In [1]: import numpy as np

In [2]: np.set_printoptions(precision=3, suppress=True, linewidth=120, sign=" ")

In [3]: def rd(a):
   ...:     return np.round(a, 3) + 0
   ...: 

In [4]: u = np.array([1, -2, -2, -1, 2, 0, -1])

In [5]: mat = 5 * np.eye(7) + np.outer(u, u)

In [6]: print(mat)
[[ 6. -2. -2. -1.  2.  0. -1.]
 [-2.  9.  4.  2. -4.  0.  2.]
 [-2.  4.  9.  2. -4.  0.  2.]
 [-1.  2.  2.  6. -2.  0.  1.]
 [ 2. -4. -4. -2.  9.  0. -2.]
 [ 0.  0.  0.  0.  0.  5.  0.]
 [-1.  2.  2.  1. -2.  0.  6.]]

In [7]: x0 = np.ones(7)

In [8]: for _ in range(5):
   ...:     x0 = mat @ x0
   ...:     x0 /= np.linalg.norm(x0)
   ...:     print(round(x0 @ mat @ x0, 3))
   ...: 
14.0
19.4
19.961
19.998
20.0

In [9]: print(rd(x0))
[-0.257  0.517  0.517  0.259 -0.515  0.001  0.259]

In [10]: other = mat / np.linalg.norm(mat, axis=1, keepdims=True)

In [11]: gram = other @ other.T

In [12]: print((gram - 2 * np.eye(7)).round(6).argmax(axis=1))
[ 4  2  1  1  0  0  1]

In [13]: print(np.diff(mat, axis=0))
[[-8. 11.  6.  3. -6.  0.  3.]
 [ 0. -5.  5.  0.  0.  0.  0.]
 [ 1. -2. -7.  4.  2.  0. -1.]
 [ 3. -6. -6. -8. 11.  0. -3.]
 [-2.  4.  4.  2. -9.  5.  2.]
 [-1.  2.  2.  1. -2. -5.  6.]]

In [14]: print(rd(np.linalg.norm(mat)))
23.452

In [15]: print(mat.sum(axis=1))
[ 2. 11. 11.  8. -1.  5.  8.]

In [16]: np.linalg.rank(mat)
Traceback (most recent call last):
  Cell In[16], line 1
    np.linalg.rank(mat)
AttributeError: module 'numpy.linalg' has no attribute 'rank'


In [17]: print(np.abs(mat).max())
9.0

In [18]: print(np.linalg.matrix_rank(mat))
7

In [19]: other = np.array([[2, 2, -3, -2], [-1, -2, 0, -1], [-3, -3, -2, -1], [-2, 2, -2, 0]])

In [20]: other[-1] = other[0]

In [21]: J = other + 0.1 * np.eye(4)

In [22]: print(J)
[[ 2.1  2.  -3.  -2. ]
 [-1.  -1.9  0.  -1. ]
 [-3.  -3.  -1.9 -1. ]
 [ 2.   2.  -3.  -1.9]]

In [23]: U, sv, Vh = np.linalg.svd(J)

In [24]: print(np.argmax(sv[:-1] / (sv[1:] + 1e-6)) + 1)
3

In [25]: other = U[:, :3] @ np.diag(sv[:3]) @ Vh[:3]

In [26]: print(rd(np.linalg.norm(J - other, 2)), rd(sv[3]))
0.007 0.007

In [27]: M = np.loadtxt("arr.csv", delimiter=",")

In [28]: print(rd(M))
[[ 0.466  0.422 -0.228  0.136]
 [ 0.422  0.492 -0.19  -0.188]
 [-0.228 -0.19   0.114 -0.113]
 [ 0.136 -0.188 -0.113  0.928]]

In [29]: vals, V = np.linalg.eigh(M)

In [30]: x0 = np.array([3, 0, 3, 0])

In [31]: print(rd(V * np.abs(vals) @ V.T))
[[ 0.466  0.422 -0.228  0.136]
 [ 0.422  0.492 -0.19  -0.188]
 [-0.228 -0.19   0.114 -0.113]
 [ 0.136 -0.188 -0.113  0.928]]

In [32]: print(rd(V * np.maximum(vals, 0) @ V.T))
[[ 0.466  0.422 -0.228  0.136]
 [ 0.422  0.492 -0.19  -0.188]
 [-0.228 -0.19   0.114 -0.113]
 [ 0.136 -0.188 -0.113  0.928]]

In [33]: print(rd(x0 @ M @ x0 / (x0 @ x0)), rd(vals[0]), rd(vals[-1]))
0.062 0.0 1.0

In [34]: rng = np.random.default_rng(614)

In [35]: idx = rng.permutation(4)

In [36]: print(idx)
[ 1  2  3  0]

In [37]: other = M[idx][:, idx]

In [38]: print(rd(np.trace(other)))
2.0

In [39]: print(rd(np.linalg.det(other)), rd(np.linalg.det(M[idx])))
0.0 0.0

In [40]: print(rd(np.sort(np.abs(np.linalg.eigvals(other)))))
[ 0.  0.  1.  1.]

In [41]: print(rd(other))
[[ 0.492 -0.19  -0.188  0.422]
 [-0.19   0.114 -0.113 -0.228]
 [-0.188 -0.113  0.928  0.136]
 [ 0.422 -0.228  0.136  0.466]]

In [42]: print(rd(np.diag(other)))
[ 0.492  0.114  0.928  0.466]

In [43]: print(np.allclose(other, M))
False

In [44]: A = np.load("block12.npy")

In [45]: print(A)
[[ 1 -2  4 -8]
 [ 1 -1  1 -1]
 [ 1  0  0  0]
 [ 1  1  1  1]]

In [46]: x0 = np.array([-3, 3, 3, 3])

In [47]: y = A @ x0

In [48]: print(y)
[-21  -6  -3   6]

In [49]: print(rd(np.linalg.solve(A, A[:, 3])))
[ 0.  0.  0.  1.]

In [50]: print(rd(np.linalg.solve(A, y + A[:, 0])))
[-2.  3.  3.  3.]

In [51]: print(rd(np.linalg.solve(A, y)))
[-3.  3.  3.  3.]

In [52]: x0 = np.array([-1, 6, -5, 0])

In [53]: y = A @ x0

In [54]: b, lr = np.zeros(4), 1 / np.linalg.norm(A, 2) ** 2

In [55]: for i in range(12):
    ...:     b -= lr * A.T @ (A @ b - y)
    ...:     if i % 2 == 0: print(i, round(np.linalg.norm(A @ b - y), 3))
    ...: 
0 6.198
2 5.9
4 5.635
6 5.398
8 5.187
10 4.997

In [56]: print(rd(np.linalg.cond(A)))
17.318

In [57]: print((A - A.T) / 2)
[[ 0.  -1.5  1.5 -4.5]
 [ 1.5  0.   0.5 -1. ]
 [-1.5 -0.5  0.  -0.5]
 [ 4.5  1.   0.5  0. ]]

In [58]: print(np.trace(A))
1

In [59]: print(np.allclose(A @ A.T, A.T @ A))
False

In [60]: print(np.linalg.matrix_power(A, 3))
[[-33   4 -42  34]
 [ -8  -6 -10  -6]
 [ -5  -8  -6 -14]
 [  0 -14   6 -38]]

In [61]: print((A + A.T) / 2)
[[ 1.  -0.5  2.5 -3.5]
 [-0.5 -1.   0.5  0. ]
 [ 2.5  0.5  0.   0.5]
 [-3.5  0.   0.5  1. ]]

In [62]: print(A @ A)
[[ -5  -8  -6 -14]
 [  0  -2   2  -8]
 [  1  -2   4  -8]
 [  4  -2   6  -8]]

In [63]: O, V = np.linalg.qr(A[:, :3])[0], np.linalg.qr(A[:, 3:])[0]

In [64]: sv = np.linalg.svd(O.T @ V, compute_uv=False)

In [65]: print(rd(np.linalg.norm(O @ O.T - V @ V.T, 2)))
1.0

In [66]: print(rd(sv))
[ 0.986]

In [67]: print(np.kron(np.eye(2, dtype=int), A))
[[ 1 -2  4 -8  0  0  0  0]
 [ 1 -1  1 -1  0  0  0  0]
 [ 1  0  0  0  0  0  0  0]
 [ 1  1  1  1  0  0  0  0]
 [ 0  0  0  0  1 -2  4 -8]
 [ 0  0  0  0  1 -1  1 -1]
 [ 0  0  0  0  1  0  0  0]
 [ 0  0  0  0  1  1  1  1]]

In [68]: print(rd(np.linalg.eigvals(A).sum().real))
1.0

In [69]: print(rd(np.linalg.eigvals(A)))
[ 1.574+3.043j  1.574-3.043j -1.436+0.j    -0.712+0.j   ]

In [70]: print(rd(np.linalg.det(A[::-1])))
12.0

In [71]: print(np.einsum("ij,ji->", A, A))
-11
